% python3 -q
>>> import numpy as np
>>> np.set_printoptions(precision=2, suppress=True, linewidth=160)
>>> X = np.array([[14.0, 1.2, -0.3, -0.5],
...     [26.0, 0.2, -1.4, 0.4],
...     [6.0, -1.1, -0.9, 0.5],
...     [2.0, -0.3, 0.2, -0.8]])
>>> other = X / np.linalg.norm(X, axis=1, keepdims=True)
>>> gram = other @ other.T
>>> np.argwhere(np.triu(np.abs(gram) > 0.95, 1))
array([[0, 1],
       [0, 2],
       [1, 2]])
>>> np.round(np.degrees(np.arccos(np.clip(gram[2, 1], -1, 1))), 2)
np.float64(12.57)
>>> (np.abs(gram) > 0.9).astype(int)
array([[1, 1, 1, 1],
       [1, 1, 1, 1],
       [1, 1, 1, 0],
       [1, 1, 0, 1]])
>>> f = np.array([0, 0, 1, 0])
>>> other = X + np.outer(f, np.eye(4)[1])
>>> np.linalg.matrix_rank(np.linalg.inv(other) - np.linalg.inv(X), tol=1e-8)
np.int64(1)
>>> np.linalg.matrix_rank(other - X)
np.int64(1)
>>> A = np.array([[0.4, 0.1, -1.1, -1.1, 1.3, 0.0, -0.2, -0.1],
...     [0.9, 1.3, -0.3, -0.2, 0.4, 0.7, 0.2, -1.2],
...     [-0.3, -0.2, 1.3, 0.0, 0.2, -0.8, 0.7, 1.1]])
>>> rng = np.random.default_rng(8366)
>>> A[2] = A[0] + 0.02 * rng.normal(size=8)
>>> A
array([[ 0.4 ,  0.1 , -1.1 , -1.1 ,  1.3 ,  0.  , -0.2 , -0.1 ],
       [ 0.9 ,  1.3 , -0.3 , -0.2 ,  0.4 ,  0.7 ,  0.2 , -1.2 ],
       [ 0.39,  0.1 , -1.1 , -1.14,  1.24,  0.01, -0.19, -0.11]])
>>> left, s, vt = np.linalg.svd(A)
>>> np.argmax(s[:-1] / (s[1:] + 1e-6)) + 1
np.int64(2)
>>> other = left[:, :2] @ np.diag(s[:2]) @ vt[:2]
>>> other
array([[ 0.39,  0.1 , -1.1 , -1.12,  1.28,  0.01, -0.2 , -0.1 ],
       [ 0.9 ,  1.3 , -0.3 , -0.2 ,  0.4 ,  0.7 ,  0.2 , -1.2 ],
       [ 0.39,  0.1 , -1.09, -1.11,  1.27,  0.01, -0.19, -0.11]])
>>> round(np.linalg.norm(A - other) / np.linalg.norm(A), 2)
np.float64(0.01)
>>> round(float(np.abs(A - other).max()), 2)
0.02
>>> other = np.array([[6, 6], [3, 7], [8, 0], [4, 3], [7, 2], [5, 5], [7, 4], [9, 2]])
>>> other @ A
Traceback (most recent call last):
  File "<python-input-23>", line 1, in <module>
    other @ A
    ~~~~~~^~~
ValueError: matmul: Input operand 1 has a mismatch in its core dimension 0, with gufunc signature (n?,k),(k,m?)->(n?,m?) (size 3 is different from 2)
>>> np.linalg.matrix_rank(np.vstack([A, other.T]))
np.int64(5)
>>> np.einsum("ij,ij->i", A, A)
array([4.33, 4.76, 4.25])
>>> np.einsum("ik,kj->ij", A, other)
array([[-3.7 ,  1.4 ],
       [ 3.  , 16.6 ],
       [-4.27,  1.19]])
>>> np.einsum("ik,kj->ji", A, other)
array([[-3.7 ,  3.  , -4.27],
       [ 1.4 , 16.6 ,  1.19]])
>>> J = np.load("test15.npy")
>>> J
array([[ 0, -2, -3, -2, -1],
       [ 0,  0,  2, -3, -1],
       [ 0,  0,  0, -3,  0],
       [ 0,  0,  0,  0, -2],
       [ 0,  0,  0,  0,  0]])
>>> other = np.array([[-3, -5], [0, 0]])
>>> Z = np.kron(other, J)
>>> round(float(np.linalg.norm(Z, 2)), 2), round(float(np.linalg.norm(other, 2) * np.linalg.norm(J, 2)), 2)
(28.93, 28.93)
>>> idx = rng.permutation(5)
>>> idx
array([4, 1, 2, 0, 3])
>>> other = J[idx][:, idx]
>>> np.trace(other)
np.int64(0)
>>> try:
...     np.linalg.inv(J)
... except np.linalg.LinAlgError as e:
...     print(e)
... 
Singular matrix
>>> np.abs(np.diag(np.linalg.qr(J)[1])) > 1e-9
array([False, False, False, False, False])
>>> np.linalg.lstsq(J[:-1].T, J[-1])[2]
np.int32(4)
>>> np.round(J @ np.linalg.pinv(J) @ J, 2) + 0
array([[ 0., -2., -3., -2., -1.],
       [ 0.,  0.,  2., -3., -1.],
       [ 0.,  0.,  0., -3.,  0.],
       [ 0.,  0.,  0.,  0., -2.],
       [ 0.,  0.,  0.,  0.,  0.]])
>>> M = np.load("m.npy")
>>> M
array([[ 0.58, -0.96,  0.41, -0.6 ,  0.86,  1.24, -0.14, -1.61,  0.11],
       [ 0.46,  0.19,  1.43,  2.01, -1.19,  0.83,  0.38, -0.97, -0.68],
       [-0.4 ,  0.01, -1.04, -1.29,  0.69, -0.75, -0.24,  0.9 ,  0.45],
       [ 1.24,  0.  ,  3.26,  4.08, -2.2 ,  2.32,  0.76, -2.78, -1.42],
       [-0.56, -0.11, -1.6 , -2.13,  1.21, -1.03, -0.4 ,  1.22,  0.73],
       [ 1.06, -1.53,  1.01, -0.51,  1.13,  2.23, -0.14, -2.87,  0.02],
       [-0.46, -1.12, -2.51, -4.44,  3.02, -0.68, -0.86,  0.67,  1.43],
       [ 0.  ,  0.31,  0.36,  0.81, -0.61, -0.05,  0.16,  0.1 , -0.25]])
>>> np.allclose(M[:-1].T @ np.linalg.lstsq(M[:-1].T, M[-1])[0], M[-1])
True
>>> try:
...     np.linalg.inv(M)
... except np.linalg.LinAlgError as e:
...     print("failed:", e)
... 
failed: Last 2 dimensions of the array must be square
>>> np.round(M @ np.linalg.pinv(M) @ M, 2) + 0
array([[ 0.58, -0.96,  0.41, -0.6 ,  0.86,  1.24, -0.14, -1.61,  0.11],
       [ 0.46,  0.19,  1.43,  2.01, -1.19,  0.83,  0.38, -0.97, -0.68],
       [-0.4 ,  0.01, -1.04, -1.29,  0.69, -0.75, -0.24,  0.9 ,  0.45],
       [ 1.24,  0.  ,  3.26,  4.08, -2.2 ,  2.32,  0.76, -2.78, -1.42],
       [-0.56, -0.11, -1.6 , -2.13,  1.21, -1.03, -0.4 ,  1.22,  0.73],
       [ 1.06, -1.53,  1.01, -0.51,  1.13,  2.23, -0.14, -2.87,  0.02],
       [-0.46, -1.12, -2.51, -4.44,  3.02, -0.68, -0.86,  0.67,  1.43],
       [ 0.  ,  0.31,  0.36,  0.81, -0.61, -0.05,  0.16,  0.1 , -0.25]])
>>> np.abs(np.diag(np.linalg.qr(M)[1])) > 1e-9
array([ True,  True, False, False, False, False, False, False])
>>> np.unique(M.round(6), axis=0).shape
(8, 9)
>>> other = M + rng.integers(-2, 3, (8, 2)) @ rng.integers(-2, 3, (2, 9))
>>> other
array([[-1.42, -0.96,  2.41, -0.6 ,  4.86,  5.24,  3.86,  0.39, -1.89],
       [ 2.46,  0.19,  1.43,  2.01, -3.19,  0.83, -3.62,  1.03,  3.32],
       [-3.4 ,  0.01, -0.04, -1.29,  4.69,  1.25,  5.76, -0.1 , -4.55],
       [ 1.24,  0.  ,  4.26,  4.08, -1.2 ,  4.32,  0.76, -0.78, -0.42],
       [ 2.44, -0.11, -3.6 , -2.13, -3.79, -5.03, -6.4 ,  0.22,  4.73],
       [ 1.06, -1.53, -0.99, -0.51, -0.87, -1.77, -0.14, -6.87, -1.98],
       [-1.46, -1.12, -3.51, -4.44,  3.02, -2.68,  1.14, -2.33, -1.57],
       [ 2.  ,  0.31, -0.64,  0.81, -3.61, -2.05, -3.84,  0.1 ,  2.75]])
>>> np.round(np.linalg.svd(other - M, compute_uv=False), 2) + 0
array([18.21, 10.06,  0.  ,  0.  ,  0.  ,  0.  ,  0.  ,  0.  ])
>>> left, s, vt = np.linalg.svd(M)
>>> np.argmax(s[:-1] / (s[1:] + 1e-6)) + 1
np.int64(2)
>>> s.round(2) + 0
array([10.67,  5.49,  0.  ,  0.  ,  0.  ,  0.  ,  0.  ,  0.  ])
>>> other = left[:, :2] @ np.diag(s[:2]) @ vt[:2]
>>> other.round(2) + 0
array([[ 0.58, -0.96,  0.41, -0.6 ,  0.86,  1.24, -0.14, -1.61,  0.11],
       [ 0.46,  0.19,  1.43,  2.01, -1.19,  0.83,  0.38, -0.97, -0.68],
       [-0.4 ,  0.01, -1.04, -1.29,  0.69, -0.75, -0.24,  0.9 ,  0.45],
       [ 1.24,  0.  ,  3.26,  4.08, -2.2 ,  2.32,  0.76, -2.78, -1.42],
       [-0.56, -0.11, -1.6 , -2.13,  1.21, -1.03, -0.4 ,  1.22,  0.73],
       [ 1.06, -1.53,  1.01, -0.51,  1.13,  2.23, -0.14, -2.87,  0.02],
       [-0.46, -1.12, -2.51, -4.44,  3.02, -0.68, -0.86,  0.67,  1.43],
       [ 0.  ,  0.31,  0.36,  0.81, -0.61, -0.05,  0.16,  0.1 , -0.25]])
>>> np.linalg.matrix_rank(other)
np.int64(2)
>>> np.linalg.matrix_rank(M, rtol=0.05)
np.int64(2)
>>> W0 = np.load("out16.npy")
>>> W0
array([[22.01, 40.95, 20.25, 58.97, 20.58, 40.59, -0.7 ],
       [20.83, 39.15, 20.96, 58.46, 19.7 , 40.72, -3.32],
       [21.75, 39.89, 20.48, 59.33, 20.38, 38.89, -0.29],
       [20.04, 38.74, 20.21, 59.02, 18.63, 42.  , -0.45],
       [19.13, 41.13, 20.19, 59.73, 19.25, 40.35,  0.52],
       [22.35, 39.81, 19.84, 60.73, 21.13, 39.55,  1.  ],
       [18.48, 38.89, 18.81, 61.48, 19.8 , 38.67,  0.3 ],
       [19.02, 38.61, 20.94, 59.95, 21.  , 38.57,  1.03],
       [19.31, 40.34, 20.37, 60.88, 21.17, 40.6 ,  1.17],
       [19.35, 41.54, 21.15, 61.66, 21.19, 38.46, -1.13],
       [21.29, 39.08, 20.22, 60.74, 19.54, 42.06, -2.66],
       [19.75, 38.31, 18.96, 60.5 , 19.37, 40.26,  0.61],
       [20.96, 40.47, 20.  , 61.37, 21.69, 39.26, -1.89],
       [19.23, 38.88, 21.8 , 60.54, 18.67, 40.72, -0.86],
       [19.2 , 40.22, 21.33, 59.86, 19.64, 41.09,  0.21],
       [19.84, 40.87, 19.15, 61.28, 21.56, 40.88,  1.57],
       [21.11, 40.4 , 18.77, 62.39, 20.01, 39.52,  0.9 ],
       [19.34, 39.1 , 19.17, 59.43, 19.98, 41.06, -1.37],
       [19.21, 38.53, 20.54, 60.51, 19.83, 40.13, -1.07],
       [20.57, 40.42, 21.88, 60.04, 20.91, 39.73,  0.57],
       [20.93, 40.99, 19.97, 59.67, 19.77, 39.38, -0.54],
       [20.14, 38.57, 19.05, 59.41, 21.32, 39.91, -0.83],
       [20.8 , 41.13, 19.16, 59.85, 19.93, 39.96,  0.96],
       [20.36, 39.51, 20.46, 59.71, 18.97, 40.35, -1.01]])
>>> cen = W0 - W0.mean(axis=0)
>>> left, s, vt = np.linalg.svd(cen, full_matrices=False)
>>> s
array([7.41, 5.81, 4.76, 4.56, 3.87, 3.12, 3.05])
>>> np.abs(left[:, 0]).argmax()
np.int64(1)
>>> np.round((s ** 2).sum() ** 2 / (s ** 4).sum(), 2)
np.float64(5.01)
>>> np.linalg.matrix_rank(cen)
np.int64(7)
>>> np.searchsorted(np.cumsum(s ** 2) / (s ** 2).sum(), 0.9) + 1
np.int64(6)
>>> np.abs(vt[0]).argmax()
np.int64(6)
>>> np.abs(vt[-1])
array([0.45, 0.44, 0.53, 0.49, 0.08, 0.14, 0.23])
>>> W0.shape
(24, 7)
>>> np.linalg.matrix_rank(W0)
np.int64(7)
>>> np.count_nonzero(W0)
np.int64(168)
>>> np.round(np.linalg.norm(W0), 2)
np.float64(439.55)
>>> np.abs(W0).max()
np.float64(62.39)
>>> np.linalg.rank(W0)
Traceback (most recent call last):
  File "<python-input-74>", line 1, in <module>
    np.linalg.rank(W0)
    ^^^^^^^^^^^^^^
AttributeError: module 'numpy.linalg' has no attribute 'rank'
>>> W0[24]
Traceback (most recent call last):
  File "<python-input-75>", line 1, in <module>
    W0[24]
    ~~^^^^
IndexError: index 24 is out of bounds for axis 0 with size 24
>>> ang = np.radians(90)
>>> Rm = np.eye(7)
>>> Rm[0, 0] = Rm[2, 2] = np.cos(ang)
>>> Rm[0, 2], Rm[2, 0] = -np.sin(ang), np.sin(ang)
>>> Rm.round(2) + 0
array([[ 0.,  0., -1.,  0.,  0.,  0.,  0.],
       [ 0.,  1.,  0.,  0.,  0.,  0.,  0.],
       [ 1.,  0.,  0.,  0.,  0.,  0.,  0.],
       [ 0.,  0.,  0.,  1.,  0.,  0.,  0.],
       [ 0.,  0.,  0.,  0.,  1.,  0.,  0.],
       [ 0.,  0.,  0.,  0.,  0.,  1.,  0.],
       [ 0.,  0.,  0.,  0.,  0.,  0.,  1.]])
>>> other = W0 @ Rm.T
>>> round(float(np.linalg.det(Rm)), 2), np.trace(Rm)
(1.0, np.float64(5.0))
>>> np.allclose(np.linalg.norm(W0, axis=1), np.linalg.norm(other, axis=1))
True
>>> Z = W0[[1, 10]].astype(float)
>>> for _ in range(3):
...     idx = np.linalg.norm(W0[:, None] - Z, axis=-1).argmin(axis=1)
...     Z = np.array([W0[idx == j].mean(axis=0) for j in range(2)])
... 
>>> idx
array([0, 0, 0, 1, 1, 0, 1, 1, 1, 0, 1, 1, 0, 1, 1, 1, 1, 1, 1, 0, 0, 0, 1, 1])
>>> np.bincount(idx)
array([ 9, 15])
>>> Z
array([[20.99, 40.2 , 20.4 , 59.96, 20.74, 39.61, -0.79],
       [19.74, 39.58, 20.01, 60.39, 19.82, 40.41, -0.01]])
>>> np.abs(Z[1] - Z[0]).argmax()
np.int64(0)
>>> idx = W0[:, 5] > np.median(W0[:, 5])
>>> f = W0[idx].mean(axis=0) - W0[~idx].mean(axis=0)
>>> f
array([-0.36, -0.25,  0.21, -0.61, -0.82,  1.55, -0.44])
>>> ((W0 - W0.mean(axis=0)) @ f > 0).astype(int)
array([1, 1, 0, 1, 1, 0, 0, 0, 0, 0, 1, 1, 0, 1, 1, 0, 0, 1, 1, 0, 0, 0, 0, 1])
>>> Z = np.array([[1, 0, 1, 2, 2, 2], [2, 1, 1, 0, 2, 2]])
>>> arr = np.repeat(Z, 27 // 2, axis=0)
>>> arr = arr + 0.1 * rng.normal(size=arr.shape)
>>> arr.round(2) + 0
array([[ 1.07,  0.05,  1.  ,  1.95,  2.02,  2.  ],
       [ 1.08, -0.14,  0.98,  1.93,  2.09,  2.02],
       [ 0.75,  0.  ,  0.83,  2.15,  2.05,  2.05],
       [ 0.89,  0.05,  0.9 ,  2.09,  1.89,  2.05],
       [ 1.02, -0.02,  1.05,  1.98,  2.07,  1.87],
       [ 1.01, -0.03,  0.93,  2.02,  1.86,  1.96],
       [ 1.09,  0.02,  1.19,  1.84,  2.11,  2.09],
       [ 1.  , -0.07,  1.01,  2.03,  1.78,  2.04],
       [ 0.91,  0.01,  1.12,  2.06,  1.93,  1.99],
       [ 1.1 ,  0.02,  0.95,  1.7 ,  2.15,  1.81],
       [ 1.09, -0.06,  1.01,  2.15,  1.9 ,  1.87],
       [ 0.91,  0.12,  1.04,  2.16,  1.91,  2.04],
       [ 1.16, -0.01,  1.11,  2.17,  2.1 ,  1.95],
       [ 1.93,  0.76,  1.  , -0.19,  2.11,  2.04],
       [ 2.13,  1.02,  0.89, -0.12,  2.11,  2.06],
       [ 1.78,  1.15,  1.05, -0.02,  1.98,  2.01],
       [ 1.97,  1.09,  1.05, -0.05,  1.95,  1.94],
       [ 2.06,  0.97,  1.02,  0.17,  2.06,  1.92],
       [ 2.06,  1.08,  1.07, -0.05,  2.1 ,  1.87],
       [ 1.88,  1.07,  1.01,  0.09,  1.92,  1.84],
       [ 2.11,  1.05,  0.74,  0.07,  2.05,  2.05],
       [ 2.03,  1.17,  0.84, -0.21,  1.77,  1.8 ],
       [ 1.88,  0.93,  1.09,  0.02,  1.95,  2.03],
       [ 2.04,  1.07,  1.11,  0.02,  1.93,  2.11],
       [ 1.93,  1.04,  1.17, -0.09,  1.98,  2.07],
       [ 1.91,  0.95,  0.82,  0.  ,  1.93,  2.03]])
>>> f, r1 = arr[0], arr[9]
>>> round(f @ f, 2)
np.float64(14.01)
>>> p = (f @ r1) / (f @ f) * f
>>> np.linalg.matrix_rank(np.outer(f, r1))
np.int64(1)
>>> r1 - p
array([ 0.08, -0.03, -0.01, -0.17,  0.22, -0.1 ])
>>> p
array([1.02, 0.05, 0.96, 1.87, 1.93, 1.91])
>>> round(float((r1 - p) @ f), 2)
0.0
